$ python3 -q
>>> import numpy as np
>>> import numpy.linalg as la
>>> np.set_printoptions(precision=1, suppress=True, linewidth=120)
>>> data = np.load("layer14.npy")
>>> data
array([[-3, -3, -3],
       [-3, -6, -6],
       [-3, -6, -9]])
>>> u = np.array([0, -1, -1])
>>> B = data + np.outer(u, np.eye(3)[0])
>>> round(float(la.det(B) / la.det(data)), 1), np.round(1 + la.solve(data, u)[0], 1)
(0.7, np.float64(0.7))
>>> def softmax(z):
...     e = np.exp(z - z.max(axis=-1, keepdims=True))
...     return e / e.sum(axis=-1, keepdims=True)
... 
>>> np.round(softmax(data[2]), 1) + 0
array([1., 0., 0.])
>>> scores = data @ data.T / np.sqrt(3)
>>> softmax(scores)[2] @ data
array([-3., -6., -9.])
>>> np.round(softmax(scores + np.triu(np.full(scores.shape, -np.inf), 1)), 1) + 0
array([[1., 0., 0.],
       [0., 1., 0.],
       [0., 0., 1.]])
>>> evals, V = la.eigh(data)
>>> vec = np.array([0, -1, 2])
>>> vec @ data @ vec / (vec @ vec), np.round(evals[0], 1), np.round(evals[-1], 1)
(np.float64(-3.6), np.float64(-15.1), np.float64(-0.9))
>>> la.eigvalsh(data[1:, 1:])
array([-13.7,  -1.3])
>>> vec @ data @ vec
np.int64(-18)
>>> evals, V = la.eigh(data)
>>> round(float(evals.sum()), 1), np.trace(data)
(-18.0, np.int64(-18))
>>> evals
array([-15.1,  -1.9,  -0.9])
>>> np.round(V.T @ V, 1) + 0
array([[1., 0., 0.],
       [0., 1., 0.],
       [0., 0., 1.]])
>>> la.eigvalsh(data + -2 * np.eye(3))
array([-17.1,  -3.9,  -2.9])
>>> F = np.load("arr.npy")
>>> F
array([[ 4.3,  2.3,  1. ],
       [-0.5,  1.7, -0.5],
       [ 0.9,  1.6, -0.6],
       [-1.7, -0.2, -0.2],
       [-2.3, -1.7,  0.2],
       [-1.6, -0.2,  1.8],
       [ 2.4,  1.5, -0.1],
       [-5.2, -2.8, -0.5],
       [-2.5,  3.3,  0.5],
       [-1.3,  0.7,  0.9],
       [ 1.8, -1.8, -1.1]])
>>> U, s, vt = la.svd(F, full_matrices=False)
>>> s / s[0]
array([1. , 0.6, 0.3])
>>> s
array([9.2, 5.5, 2.5])
>>> np.allclose(U * s @ vt, F)
True
>>> np.round(vt @ vt.T, 1) + 0
array([[1., 0., 0.],
       [0., 1., 0.],
       [0., 0., 1.]])
>>> np.round(np.abs(vt[0]), 1) + 0
array([0.9, 0.4, 0. ])
>>> U.shape, s.shape, vt.shape
((11, 3), (3,), (3, 3))
>>> T = np.stack([F, -1 * F, F[::-1]])
>>> la.norm(T, axis=(1, 2))
array([11., 11., 11.])
>>> (T @ F.T).shape
(3, 11, 11)
>>> T.shape
(3, 11, 3)
>>> vec = np.array([-5, -3, 1])
>>> rhs = F @ vec
>>> b, lr = np.zeros(3), 1 / la.norm(F, 2) ** 2
>>> for i in range(30):
...     b -= lr * F.T @ (F @ b - rhs)
...     if i % 5 == 0: print(i, round(la.norm(F @ b - rhs), 1))
... 
0 3.1
5 1.9
10 1.3
15 0.9
20 0.6
25 0.4
>>> np.round(la.cond(F), 1)
np.float64(3.7)
>>> feats = np.abs(np.array([[1, 3, 1, 2], [1, 3, 2, 2], [3, 3, 2, 0], [2, 0, 1, 2]])) + np.eye(4)
>>> feats = feats / feats.sum(axis=1, keepdims=True)
>>> feats
array([[0.2, 0.4, 0.1, 0.2],
       [0.1, 0.4, 0.2, 0.2],
       [0.3, 0.3, 0.3, 0. ],
       [0.3, 0. , 0.2, 0.5]])
>>> B = la.inv(feats)
>>> B.round(1) + 0
array([[ 4. , -4.5,  1.5,  0. ],
       [ 2.5,  0.6, -0.6, -1.5],
       [-6.5,  3.9,  2.1,  1.5],
       [-0.5,  1.7, -1.7,  1.5]])
>>> round(float(la.det(feats) * la.det(B)), 1)
1.0
>>> np.round(la.slogdet(feats)[0], 1)
np.float64(1.0)
>>> (np.abs(B) > 1e-9).astype(int)
array([[1, 1, 1, 0],
       [1, 1, 1, 1],
       [1, 1, 1, 1],
       [1, 1, 1, 1]])
>>> round(la.cond(feats), 1)
np.float64(10.1)
>>> np.round(feats @ B, 1) + 0
array([[1., 0., 0., 0.],
       [0., 1., 0., 0.],
       [0., 0., 1., 0.],
       [0., 0., 0., 1.]])
>>> np.round(la.inv(B), 1) + 0
array([[0.2, 0.4, 0.1, 0.2],
       [0.1, 0.4, 0.2, 0.2],
       [0.3, 0.3, 0.3, 0. ],
       [0.3, 0. , 0.2, 0.5]])
>>> np.allclose(B, feats.T)
False
>>> feats.sum(axis=1)
array([1., 1., 1., 1.])
>>> feats @ np.ones(4)
array([1., 1., 1., 1.])
>>> np.sort(np.abs(la.eigvals(feats)))[::-1]
array([1. , 0.4, 0.2, 0.2])
>>> p = np.eye(4)[3]
>>> for _ in range(4):
...     p = p @ feats
...     print(p.round(1))
... 
[0.3 0.  0.2 0.5]
[0.3 0.2 0.2 0.3]
[0.3 0.3 0.2 0.3]
[0.3 0.3 0.2 0.3]
>>> K = np.loadtxt("mat.csv", delimiter=",")
>>> K
array([[-0.3, -0.5, -0.3],
       [ 0.1,  0. , -0.6],
       [-0.1,  0.1,  0.1],
       [ 0.4,  0.7, -0.1]])
>>> B = np.c_[K[:, :2] @ np.array([[1, -6], [-6, 8]]), np.array([-3, -3, -2, -2])]
>>> B
array([[ 2.7, -2.2, -3. ],
       [ 0.1, -0.6, -3. ],
       [-0.7,  1.4, -2. ],
       [-3.8,  3.2, -2. ]])
>>> la.norm(la.qr(K)[0].T @ B, axis=0) ** 2 / ((B ** 2).sum(axis=0) + 1e-12)
array([1., 1., 1.])
>>> np.round(la.norm(B - K @ la.lstsq(K, B)[0], axis=0), 1) + 0
array([0. , 0. , 0.8])
>>> la.matrix_rank(B)
np.int64(3)
>>> la.matrix_rank(np.c_[K, B])
np.int64(4)
>>> np.round(la.lstsq(K, B[:, 0])[0], 1) + 0
array([ 1., -6.,  0.])
>>> hat = K @ la.solve(K.T @ K, K.T)
>>> np.diag(hat)
array([0.6, 0.8, 0.9, 0.7])
>>> softmax(feats[2] + 4)
array([0.3, 0.3, 0.3, 0.2])
>>> np.round(softmax(10 * feats[2]), 1) + 0
array([0.3, 0.3, 0.3, 0. ])
>>> softmax(feats[2])
array([0.3, 0.3, 0.3, 0.2])
>>> softmax(feats).sum(axis=1)
array([1., 1., 1., 1.])
>>> scores = feats @ feats.T / np.sqrt(4)
>>> softmax(scores).round(6).argmax(axis=1)
array([0, 1, 2, 3])
>>> softmax(scores)
array([[0.3, 0.3, 0.2, 0.2],
       [0.3, 0.3, 0.3, 0.2],
       [0.2, 0.3, 0.3, 0.2],
       [0.2, 0.2, 0.2, 0.3]])
>>> softmax(scores)[2] @ feats
array([0.3, 0.3, 0.2, 0.2])
>>> softmax(scores + np.triu(np.full(scores.shape, -np.inf), 1))
array([[1. , 0. , 0. , 0. ],
       [0.5, 0.5, 0. , 0. ],
       [0.3, 0.3, 0.3, 0. ],
       [0.2, 0.2, 0.2, 0.3]])
>>> m1 = np.array([[-5, 1, -4],
...     [0, 3, -1],
...     [-5, 6, -5],
...     [-9, 1, -1],
...     [-9, -4, -3],
...     [-12, -7, -5],
...     [-9, -10, -5],
...     [-4, -11, -9],
...     [-2, -8, -8],
...     [-1, -13, -11],
...     [-2, -14, -14],
...     [3, -15, -11],
...     [1, -13, -15],
...     [6, -16, -16],
...     [5, -17, -18],
...     [6, -19, -13],
...     [7, -16, -12],
...     [3, -18, -10],
...     [2, -22, -15],
...     [7, -27, -20],
...     [4, -30, -18]])
>>> u, r1 = m1[1], m1[16]
>>> u @ u
np.int64(10)
>>> p = (u @ r1) / (u @ u) * u
>>> la.matrix_rank(np.outer(u, r1))
np.int64(1)
>>> p
array([ -0. , -10.8,   3.6])
>>> np.outer(u, r1)
array([[  0,   0,   0],
       [ 21, -48, -36],
       [ -7,  16,  12]])
>>> labels = m1[:, 1] > np.median(m1[:, 1])
>>> u = m1[labels].mean(axis=0) - m1[~labels].mean(axis=0)
>>> ((m1 - m1.mean(axis=0)) @ u > 0).astype(int)
array([1, 1, 1, 1, 1, 1, 1, 1, 1, 0, 0, 0, 0, 0, 0, 0, 0, 0, 0, 0, 0])
>>> np.argsort(-np.abs(u).round(6), kind="stable")
array([1, 2, 0])
>>> labels.astype(int)
array([1, 1, 1, 1, 1, 1, 1, 1, 1, 0, 0, 0, 0, 0, 0, 0, 0, 0, 0, 0, 0])
>>> B = np.c_[m1[:, :1] @ np.array([[0]]), np.array([2, 2, 0, 2, 1, 2, 2, 2, 0, 2, 1, 1, 1, 2, 2, 2, 0, 0, 0, 1, 2])]
>>> B
array([[0, 2],
       [0, 2],
       [0, 0],
       [0, 2],
       [0, 1],
       [0, 2],
       [0, 2],
       [0, 2],
       [0, 0],
       [0, 2],
       [0, 1],
       [0, 1],
       [0, 1],
       [0, 2],
       [0, 2],
       [0, 2],
       [0, 0],
       [0, 0],
       [0, 0],
       [0, 1],
       [0, 2]])
>>> la.norm(la.qr(m1)[0].T @ B, axis=0) ** 2 / ((B ** 2).sum(axis=0) + 1e-12)
array([0. , 0.7])
>>> la.matrix_rank(B)
np.int64(1)
>>> rng = np.random.default_rng(153)
>>> A = np.array([[1, -2, -1], [2, 0, 1], [-2, 2, -1]]) * (rng.random((3, 3)) < 0.3)
>>> A
array([[ 0,  0, -1],
       [ 0,  0,  0],
       [ 0,  0,  0]])
>>> r = la.matrix_rank(A)
>>> r
np.int64(1)
>>> null = la.svd(A)[2][r:].T
>>> np.allclose(A @ null, 0)
True
>>> [int(la.matrix_rank(np.delete(A, i, axis=0))) for i in range(3)]
[0, 1, 1]
>>> [int(la.matrix_rank(A[:, :j + 1])) for j in range(3)]
[0, 0, 1]
>>> np.flatnonzero(la.matrix_power((A != 0) + (A.T != 0) + np.eye(3), 3)[2])
array([0, 2])
>>> (la.matrix_power((A != 0) + (A.T != 0) + np.eye(3), 3) > 0).astype(int)
array([[1, 0, 1],
       [0, 1, 0],
       [1, 0, 1]])
>>> (A != 0).astype(int)
array([[0, 0, 1],
       [0, 0, 0],
       [0, 0, 0]])
>>> A @ A
array([[0, 0, 0],
       [0, 0, 0],
       [0, 0, 0]])
>>> M = np.load("test16.npy")
>>> M
array([[2, 0, 0],
       [0, 6, 9],
       [0, 0, 3]])
>>> B = M + rng.integers(-2, 3, (3, 1)) @ rng.integers(-2, 3, (1, 3))
>>> B
array([[-2, -2,  2],
       [-4,  4, 11],
       [-2, -1,  4]])
>>> la.matrix_rank(B - M, tol=1e-8)
np.int64(1)
>>> vec = np.array([-1, 2, -2])
>>> rhs = m1 @ vec
>>> np.round(la.pinv(m1) @ m1, 1) + 0
array([[1., 0., 0.],
       [0., 1., 0.],
       [0., 0., 1.]])
>>> la.lstsq(m1, rhs)[0]
array([-1.,  2., -2.])
>>> rhs = rhs + 0.1 * rng.normal(size=21)
>>> rhs
array([ 15.1,   7.9,  27. ,  12.9,   7. ,   7.9,  -1. ,  -0.1,   1.9,  -2.8,   1.9, -11. ,   3. ,  -5.9,  -3. , -18.2,
       -15. , -19.2, -16.2, -21.1, -28.1])
>>> b, *_ = la.lstsq(m1, rhs)
>>> b.round()
array([-1.,  2., -2.])
>>> np.round(la.norm(rhs - m1 @ b), 1)
np.float64(0.4)
>>> [round(float(la.norm(la.solve(m1.T @ m1 + lam * np.eye(3), m1.T @ rhs))), 2) for lam in (0, 1, 10, 100)]
[3.01, 2.99, 2.86, 2.03]
>>> (M != 0).astype(int)
array([[1, 0, 0],
       [0, 1, 1],
       [0, 0, 1]])
>>> np.flatnonzero(la.matrix_power((M != 0) + (M.T != 0) + np.eye(3), 3)[2])
array([1, 2])
>>> (la.matrix_power((M != 0) + (M.T != 0) + np.eye(3), 3) > 0).astype(int)
array([[1, 0, 0],
       [0, 1, 1],
       [0, 1, 1]])
>>> softmax(M).sum(axis=1)
array([1., 1., 1.])
>>> scores = M @ M.T / np.sqrt(3)
>>> softmax(scores).round(6).argmax(axis=1)
array([0, 1, 1])
>>> B = la.inv(M)
>>> la.inv(B)
array([[2., 0., 0.],
       [0., 6., 9.],
       [0., 0., 3.]])
>>> (np.abs(B) > 1e-9).astype(int)
array([[1, 0, 0],
       [0, 1, 1],
       [0, 0, 1]])
>>> round(la.cond(M), 1)
np.float64(6.9)
>>> round(la.slogdet(M)[0], 1)
np.float64(1.0)
>>> mat = np.tanh(np.array([[-1.6, 2.3],
...     [0.4, -0.2],
...     [0.8, -1.1],
...     [-0.2, 0.6],
...     [0.1, -0.2],
...     [-0.9, -0.2],
...     [-0.2, 1.0],
...     [1.4, -0.4],
...     [1.8, -0.1],
...     [0.0, -0.7],
...     [0.1, 0.4],
...     [0.9, 1.1],
...     [-0.1, -1.2],
...     [0.0, -0.9],
...     [-1.3, 1.2],
...     [0.9, -1.4],
...     [-1.0, -2.1],
...     [0.9, 1.7],
...     [0.8, 0.7]]) @ np.array([[-0.8, 0.3, 0.8], [0.8, 0.3, 0.3]]))
>>> mat.round(1) + 0
array([[ 1. ,  0.2, -0.5],
       [-0.4,  0.1,  0.3],
       [-0.9, -0.1,  0.3],
       [ 0.6,  0.1,  0. ],
       [-0.2,  0. ,  0. ],
       [ 0.5, -0.3, -0.7],
       [ 0.7,  0.2,  0.1],
       [-0.9,  0.3,  0.8],
       [-0.9,  0.5,  0.9],
       [-0.5, -0.2, -0.2],
       [ 0.2,  0.1,  0.2],
       [ 0.2,  0.5,  0.8],
       [-0.7, -0.4, -0.4],
       [-0.6, -0.3, -0.3],
       [ 1. ,  0. , -0.6],
       [-1. , -0.1,  0.3],
       [-0.7, -0.7, -0.9],
       [ 0.6,  0.7,  0.8],
       [-0.1,  0.4,  0.7]])
>>> dist = la.norm(mat[:, None] - mat[None], axis=-1)
>>> (dist + 1e9 * np.eye(19)).round(6).argmin(axis=1)
array([14,  4, 15,  6,  1, 14,  3,  8,  7, 13,  3, 18, 13,  9,  0,  2, 12, 11, 11])
>>> la.norm(mat, axis=1)
array([1.1, 0.5, 1. , 0.6, 0.2, 0.9, 0.8, 1.2, 1.4, 0.6, 0.3, 1. , 0.9, 0.7, 1.1, 1. , 1.4, 1.2, 0.8])
>>> np.unravel_index(dist.round(6).argmax(), dist.shape)
(np.int64(16), np.int64(17))
>>> np.flatnonzero(dist[12] < dist.mean() / 2)
array([ 9, 12, 13])
>>> dist[:5, :5]
array([[0. , 1.6, 2.1, 0.7, 1.4],
       [1.6, 0. , 0.5, 1. , 0.3],
       [2.1, 0.5, 0. , 1.5, 0.7],
       [0.7, 1. , 1.5, 0. , 0.8],
       [1.4, 0.3, 0.7, 0.8, 0. ]])
>>> round(float(la.norm(mat) ** 2 / la.norm(mat, 2) ** 2), 1)
1.8
>>> round(la.norm(mat[16], 1), 1), np.round(la.norm(mat[16], np.inf), 1)
(np.float64(2.3), np.float64(0.9))
>>> la.norm(mat, axis=1).argmax()
np.int64(8)
>>> np.round(mat[16] @ mat[6], 1)
np.float64(-0.8)
>>> round(la.norm(mat, 2), 1)
np.float64(3.1)
>>> la.norm(mat, axis=1)
array([1.1, 0.5, 1. , 0.6, 0.2, 0.9, 0.8, 1.2, 1.4, 0.6, 0.3, 1. , 0.9, 0.7, 1.1, 1. , 1.4, 1.2, 0.8])
>>> O, V = la.qr(mat[:, :1])[0], la.qr(mat[:, 1:])[0]
>>> s = la.svd(O.T @ V, compute_uv=False)
>>> (s > 0.9).sum()
np.int64(1)
>>> s
array([0.9])
